$ python -q
>>> import numpy as np
>>> np.set_printoptions(suppress=True, linewidth=140)
>>> E = np.loadtxt("out9.csv", delimiter=",")
>>> print(E)
[[4. 1. 1. 1.]
 [1. 4. 1. 1.]
 [1. 1. 4. 1.]
 [1. 1. 1. 4.]]
>>> # equal to its transpose
>>> ev, evecs = np.linalg.eigh(E)
>>> x = np.array([8, 0, 4, 3])
>>> np.round(evecs * np.sqrt(ev) @ evecs.T, 3)
array([[1.96 , 0.228, 0.228, 0.228],
       [0.228, 1.96 , 0.228, 0.228],
       [0.228, 0.228, 1.96 , 0.228],
       [0.228, 0.228, 0.228, 1.96 ]])
>>> (np.sign(evecs[:, -1].round(6)) == np.sign(evecs[0, -1].round(6))).astype(int)
array([1, 1, 1, 1])
>>> np.round(evecs * np.abs(ev) @ evecs.T, 3)
array([[4., 1., 1., 1.],
       [1., 4., 1., 1.],
       [1., 1., 4., 1.],
       [1., 1., 1., 4.]])
>>> np.abs(E).sum(axis=1).max(), round(float(np.abs(ev).max()), 3)
(np.float64(7.0), 7.0)
>>> np.round(evecs * np.maximum(ev, 0) @ evecs.T, 3)
array([[4., 1., 1., 1.],
       [1., 4., 1., 1.],
       [1., 1., 4., 1.],
       [1., 1., 1., 4.]])
>>> np.round(np.linalg.eigvalsh(E[1:, 1:]), 3)
array([3., 3., 6.])
>>> mat = np.load("sample9.npy")
>>> print(mat)
[[1. 0. 0. 0.]
 [0. 2. 2. 0.]
 [2. 0. 1. 0.]
 [0. 0. 0. 3.]]
>>> round(float(np.linalg.eigvals(mat).sum().real), 3)
7.0
>>> print(np.round(np.linalg.det(2 * mat), 3), round(float(np.linalg.det(mat)), 3))
96.0 6.0
>>> np.kron(np.eye(2, dtype=int), mat)
array([[1., 0., 0., 0., 0., 0., 0., 0.],
       [0., 2., 2., 0., 0., 0., 0., 0.],
       [2., 0., 1., 0., 0., 0., 0., 0.],
       [0., 0., 0., 3., 0., 0., 0., 0.],
       [0., 0., 0., 0., 1., 0., 0., 0.],
       [0., 0., 0., 0., 0., 2., 2., 0.],
       [0., 0., 0., 0., 2., 0., 1., 0.],
       [0., 0., 0., 0., 0., 0., 0., 3.]])
>>> np.round(np.linalg.eigvals(mat), 3)
array([2., 1., 1., 3.])
>>> K = np.load("data.npy")
>>> K
array([[ 1,  1, -1, -1,  1,  1, -1, -1],
       [ 1, -1, -1,  1, -1,  1,  1, -1],
       [ 1, -1,  1, -1,  1, -1,  1, -1]])
>>> r0, r1 = K[2], K[0]
>>> r0 @ r1
np.int64(0)
>>> r0 @ r0
np.int64(8)
>>> pr = (r0 @ r1) / (r0 @ r0) * r0
>>> print((r1 - pr) @ r0)
0.0
>>> r1 - pr
array([ 1.,  1., -1., -1.,  1.,  1., -1., -1.])
>>> m1 = np.array([[1, 0], [2, 1]])
>>> m1
array([[1, 0],
       [2, 1]])
>>> rng = np.random.default_rng(74626)
>>> lab = rng.permutation(2)
>>> lab
array([0, 1])
>>> M2 = m1[lab][:, lab]
>>> np.diag(M2)
array([1, 1])
>>> r0, r1 = m1[0], m1[1]
>>> r0 @ r1
np.int64(2)
>>> pr = (r0 @ r1) / (r0 @ r0) * r0
>>> np.outer(r0, r1)
array([[2, 1],
       [0, 0]])
>>> pr
array([2., 0.])
>>> print(round(np.linalg.norm(r0 + r1) ** 2 + np.linalg.norm(r0 - r1) ** 2, 3))
12.0
>>> np.linalg.matrix_rank(np.outer(r0, r1))
np.int64(1)
>>> F = np.array([[3, 2, 1, 3], [1, 0, 1, 1], [3, 2, 3, 1]])
>>> F[:, 0] = -2 * F[:, 2]
>>> F
array([[-2,  2,  1,  3],
       [-2,  0,  1,  1],
       [-6,  2,  3,  1]])
>>> F.shape
(3, 4)
>>> np.unravel_index(np.abs(F).argmax(), F.shape)
(np.int64(2), np.int64(0))
>>> np.zeros(3, 4)
Traceback (most recent call last):
  File "<python-input-46>", line 1, in <module>
    np.zeros(3, 4)
    ~~~~~~~~^^^^^^
TypeError: Cannot interpret '4' as a data type
>>> F.sum(axis=1)
array([4, 0, 0])
>>> np.linalg.matrix_rank(F)
np.int64(3)
>>> print(np.abs(F).max())
6
>>> round(float(np.linalg.norm(F)), 3)
8.602
>>> np.count_nonzero(F)
np.int64(11)
>>> F[:, 4]
Traceback (most recent call last):
  File "<python-input-52>", line 1, in <module>
    F[:, 4]
    ~^^^^^^
IndexError: index 4 is out of bounds for axis 1 with size 4
>>> M = np.load("case15.npy")
>>> M
array([[ 0.611,  0.438,  0.451],
       [ 4.872,  4.158,  3.268],
       [-2.857, -2.39 , -1.997],
       [12.13 , 10.156,  8.172],
       [-1.051, -0.862, -0.65 ],
       [-9.159, -7.56 , -5.975],
       [ 2.395,  2.044,  1.518],
       [ 4.361,  3.659,  2.975],
       [ 8.239,  6.789,  5.495],
       [-2.566, -2.181, -1.733],
       [-4.049, -3.331, -2.685],
       [-3.658, -3.013, -2.372],
       [-1.37 , -1.104, -0.894],
       [-1.188, -1.059, -0.774],
       [-3.366, -2.867, -2.29 ],
       [-0.417, -0.268, -0.179],
       [-4.47 , -3.75 , -3.07 ],
       [-8.698, -7.276, -5.771],
       [ 3.059,  2.495,  1.917],
       [ 1.462,  1.243,  1.053],
       [10.369,  8.616,  6.844],
       [-7.813, -6.528, -5.248],
       [-7.4  , -6.136, -4.871]])
>>> lab = M[:, 0] > np.median(M[:, 0])
>>> r0 = M[lab].mean(axis=0) - M[~lab].mean(axis=0)
>>> ((M - M.mean(axis=0)) @ r0 > 0).astype(int)
array([1, 1, 0, 1, 0, 0, 1, 1, 1, 0, 0, 0, 0, 0, 0, 1, 0, 0, 1, 1, 1, 0, 0])
>>> np.argsort(-np.abs(r0).round(6), kind="stable")
array([0, 1, 2])
>>> lab.astype(int)
array([1, 1, 0, 1, 1, 0, 1, 1, 1, 0, 0, 0, 0, 0, 0, 1, 0, 0, 1, 1, 1, 0, 0])
>>> Ac = M - M.mean(axis=1)
Traceback (most recent call last):
  File "<python-input-60>", line 1, in <module>
    Ac = M - M.mean(axis=1)
         ~~^~~~~~~~~~~~~~~~
ValueError: operands could not be broadcast together with shapes (23,3) (23,) 
>>> Ac = M - M.mean(axis=0)
>>> Uu, sv, VT = np.linalg.svd(Ac, full_matrices=False)
>>> sv.round(3)
array([39.602,  0.268,  0.173])
>>> np.round(VT[0] * np.sign(VT[0, np.abs(VT[0]).argmax()]), 3)
array([0.684, 0.57 , 0.455])
>>> print(np.round(sv ** 2 / (sv ** 2).sum(), 3) + 0)
[1. 0. 0.]
>>> np.round(np.abs(VT[-1]), 3)
array([0.479, 0.822, 0.309])
>>> np.searchsorted(np.cumsum(sv ** 2) / (sv ** 2).sum(), 0.9) + 1
np.int64(1)
>>> np.round(Ac.mean(axis=0), 3) + 0
array([0., 0., 0.])
>>> np.abs(VT[0]).argmax()
np.int64(0)
>>> Ac = (M - M.mean(axis=0)) / M.std(axis=0)
>>> np.argwhere(np.abs(Ac) > 2)
array([[3, 0],
       [3, 1],
       [3, 2]])
>>> beta = np.linalg.lstsq(np.delete(Ac, 2, axis=1), Ac[:, 2])[0]
>>> round(float(1 - np.var(Ac[:, 2] - np.delete(Ac, 2, axis=1) @ beta)), 3)
1.0
>>> beta.round(3)
array([0.168, 0.831])
